$ python3 -q
>>> import numpy as np
>>> np.set_printoptions(precision=2, suppress=True, linewidth=200)
>>> rnd = lambda a: np.round(a, 2) + 0
>>> arr = np.loadtxt("sample15.csv", delimiter=",")
>>> arr
array([[0., 0., 0., 0., 0., 0., 0., 2.],
       [0., 1., 0., 4., 0., 0., 0., 0.],
       [0., 0., 0., 0., 3., 0., 3., 0.],
       [0., 0., 0., 0., 4., 0., 2., 0.],
       [0., 0., 0., 0., 1., 2., 0., 0.],
       [0., 3., 0., 0., 0., 0., 0., 0.],
       [0., 0., 0., 0., 0., 5., 5., 0.],
       [1., 0., 0., 0., 5., 0., 0., 5.],
       [4., 0., 0., 4., 0., 3., 0., 0.],
       [0., 0., 1., 0., 0., 0., 0., 3.]])
>>> O, V = np.linalg.qr(arr[:, :3])[0], np.linalg.qr(arr[:, 3:])[0]
>>> sigma = np.linalg.svd(O.T @ V, compute_uv=False)
>>> rnd(sigma)
array([0.85, 0.64, 0.22])
>>> (sigma > 0.9).sum()
np.int64(0)
>>> x0 = np.array([5, 2, 5, 5, 1, 5, 5, 1])
>>> rhs = arr @ x0
>>> c, lr = np.zeros(8), 1 / np.linalg.norm(arr, 2) ** 2
>>> for i in range(300):
...     c -= lr * arr.T @ (arr @ c - rhs)
...     if i % 50 == 0: print(i, round(np.linalg.norm(arr @ c - rhs), 2))
... 
0 17.28
50 2.55
100 1.71
150 1.21
200 0.85
250 0.6
>>> rnd(np.linalg.cond(arr))
np.float64(12.05)
>>> rnd(c)
array([5.01, 2.  , 4.44, 5.01, 0.94, 4.96, 5.05, 1.08])
>>> rng = np.random.default_rng(79159)
>>> lab = rng.permutation(8)
>>> A2 = arr[:, lab] * rng.choice([-1, 1], 8)
>>> A2
array([[-2., -0.,  0.,  0., -0.,  0.,  0.,  0.],
       [-0., -0.,  0.,  0., -4.,  1.,  0.,  0.],
       [-0., -3.,  0.,  0., -0.,  0.,  3.,  0.],
       [-0., -2.,  0.,  0., -0.,  0.,  4.,  0.],
       [-0., -0.,  2.,  0., -0.,  0.,  1.,  0.],
       [-0., -0.,  0.,  0., -0.,  3.,  0.,  0.],
       [-0., -5.,  5.,  0., -0.,  0.,  0.,  0.],
       [-5., -0.,  0.,  0., -0.,  0.,  5.,  1.],
       [-0., -0.,  3.,  0., -4.,  0.,  0.,  4.],
       [-3., -0.,  0.,  1., -0.,  0.,  0.,  0.]])
>>> Uu, _, Vt = np.linalg.svd(arr.T @ A2)
>>> rnd(Uu @ Vt)
array([[ 0.,  0.,  0.,  0.,  0.,  0.,  0.,  1.],
       [ 0.,  0.,  0.,  0.,  0.,  1.,  0.,  0.],
       [ 0.,  0.,  0.,  1.,  0.,  0.,  0.,  0.],
       [ 0.,  0.,  0.,  0., -1.,  0.,  0.,  0.],
       [ 0.,  0.,  0.,  0.,  0.,  0.,  1.,  0.],
       [ 0.,  0.,  1.,  0.,  0.,  0.,  0.,  0.],
       [ 0., -1.,  0.,  0.,  0.,  0.,  0.,  0.],
       [-1.,  0.,  0.,  0.,  0.,  0.,  0.,  0.]])
>>> rnd(np.linalg.lstsq(arr, A2)[0])
array([[ 0.,  0.,  0.,  0.,  0.,  0.,  0.,  1.],
       [ 0.,  0.,  0.,  0.,  0.,  1.,  0.,  0.],
       [ 0.,  0.,  0.,  1.,  0.,  0.,  0.,  0.],
       [ 0.,  0.,  0.,  0., -1.,  0.,  0.,  0.],
       [ 0.,  0.,  0.,  0.,  0.,  0.,  1.,  0.],
       [ 0.,  0.,  1.,  0.,  0.,  0.,  0.,  0.],
       [ 0., -1.,  0.,  0.,  0.,  0.,  0.,  0.],
       [-1.,  0.,  0.,  0.,  0.,  0.,  0.,  0.]])
>>> X = np.loadtxt("case12.csv", delimiter=",")
>>> X
array([[-1.,  2.,  1.,  2., -2., -1., -2.,  1.,  1.],
       [ 2., -1.,  2.,  1.,  2., -2., -1., -2.,  1.],
       [ 1.,  2., -1.,  2.,  1.,  2., -2., -1., -2.],
       [ 2.,  1.,  2., -1.,  2.,  1.,  2., -2., -1.],
       [-2.,  2.,  1.,  2., -1.,  2.,  1.,  2., -2.],
       [-1., -2.,  2.,  1.,  2., -1.,  2.,  1.,  2.],
       [-2., -1., -2.,  2.,  1.,  2., -1.,  2.,  1.],
       [ 1., -2., -1., -2.,  2.,  1.,  2., -1.,  2.],
       [ 1.,  1., -2., -1., -2.,  2.,  1.,  2., -1.]])
>>> x0 = np.array([2, 3, 1, -3, 0, 3, -2, -2, -1])
>>> rhs = X @ x0
>>> rhs
array([ -3.,  -1.,  15.,  16.,  -1., -20., -12.,   0.,   7.])
>>> rnd(np.linalg.solve(X, rhs))
array([ 2.,  3.,  1., -3.,  0.,  3., -2., -2., -1.])
>>> vals, V = np.linalg.eigh(X)
>>> np.abs(V[:, -1]).round(6).argmax()
np.int64(1)
>>> rnd(vals.sum()), np.trace(X)
(np.float64(-9.0), np.float64(-9.0))
>>> rnd(np.linalg.svd(X, compute_uv=False))
array([8.8 , 6.44, 6.33, 4.93, 4.8 , 2.01, 1.56, 0.35, 0.33])
>>> (vals > 1e-8).sum(), (vals < -1e-8).sum()
(np.int64(3), np.int64(6))
>>> np.unique(vals.round(6) + 0, return_counts=True)[1]
array([1, 1, 1, 1, 1, 1, 1, 1, 1])
>>> Uu, sigma = np.linalg.svd(X)
Traceback (most recent call last):
  File "<python-input-34>", line 1, in <module>
    Uu, sigma = np.linalg.svd(X)
    ^^^^^^^^^
ValueError: too many values to unpack (expected 2)
>>> Uu, sigma, Vt = np.linalg.svd(X, full_matrices=False)
>>> rnd(sigma)
array([8.8 , 6.44, 6.33, 4.93, 4.8 , 2.01, 1.56, 0.35, 0.33])
>>> rnd(Uu.T @ Uu)
array([[1., 0., 0., 0., 0., 0., 0., 0., 0.],
       [0., 1., 0., 0., 0., 0., 0., 0., 0.],
       [0., 0., 1., 0., 0., 0., 0., 0., 0.],
       [0., 0., 0., 1., 0., 0., 0., 0., 0.],
       [0., 0., 0., 0., 1., 0., 0., 0., 0.],
       [0., 0., 0., 0., 0., 1., 0., 0., 0.],
       [0., 0., 0., 0., 0., 0., 1., 0., 0.],
       [0., 0., 0., 0., 0., 0., 0., 1., 0.],
       [0., 0., 0., 0., 0., 0., 0., 0., 1.]])
>>> rnd(Vt @ Vt.T)
array([[1., 0., 0., 0., 0., 0., 0., 0., 0.],
       [0., 1., 0., 0., 0., 0., 0., 0., 0.],
       [0., 0., 1., 0., 0., 0., 0., 0., 0.],
       [0., 0., 0., 1., 0., 0., 0., 0., 0.],
       [0., 0., 0., 0., 1., 0., 0., 0., 0.],
       [0., 0., 0., 0., 0., 1., 0., 0., 0.],
       [0., 0., 0., 0., 0., 0., 1., 0., 0.],
       [0., 0., 0., 0., 0., 0., 0., 1., 0.],
       [0., 0., 0., 0., 0., 0., 0., 0., 1.]])
>>> rnd(Uu.T @ X @ Vt.T)
array([[8.8 , 0.  , 0.  , 0.  , 0.  , 0.  , 0.  , 0.  , 0.  ],
       [0.  , 6.44, 0.  , 0.  , 0.  , 0.  , 0.  , 0.  , 0.  ],
       [0.  , 0.  , 6.33, 0.  , 0.  , 0.  , 0.  , 0.  , 0.  ],
       [0.  , 0.  , 0.  , 4.93, 0.  , 0.  , 0.  , 0.  , 0.  ],
       [0.  , 0.  , 0.  , 0.  , 4.8 , 0.  , 0.  , 0.  , 0.  ],
       [0.  , 0.  , 0.  , 0.  , 0.  , 2.01, 0.  , 0.  , 0.  ],
       [0.  , 0.  , 0.  , 0.  , 0.  , 0.  , 1.56, 0.  , 0.  ],
       [0.  , 0.  , 0.  , 0.  , 0.  , 0.  , 0.  , 0.35, 0.  ],
       [0.  , 0.  , 0.  , 0.  , 0.  , 0.  , 0.  , 0.  , 0.33]])
>>> (sigma > 1e-8).sum()
np.int64(9)
>>> rnd(np.sqrt((sigma ** 2).sum())), rnd(np.linalg.norm(X))
(np.float64(14.59), np.float64(14.59))
>>> rnd(sigma / sigma[0])
array([1.  , 0.73, 0.72, 0.56, 0.54, 0.23, 0.18, 0.04, 0.04])
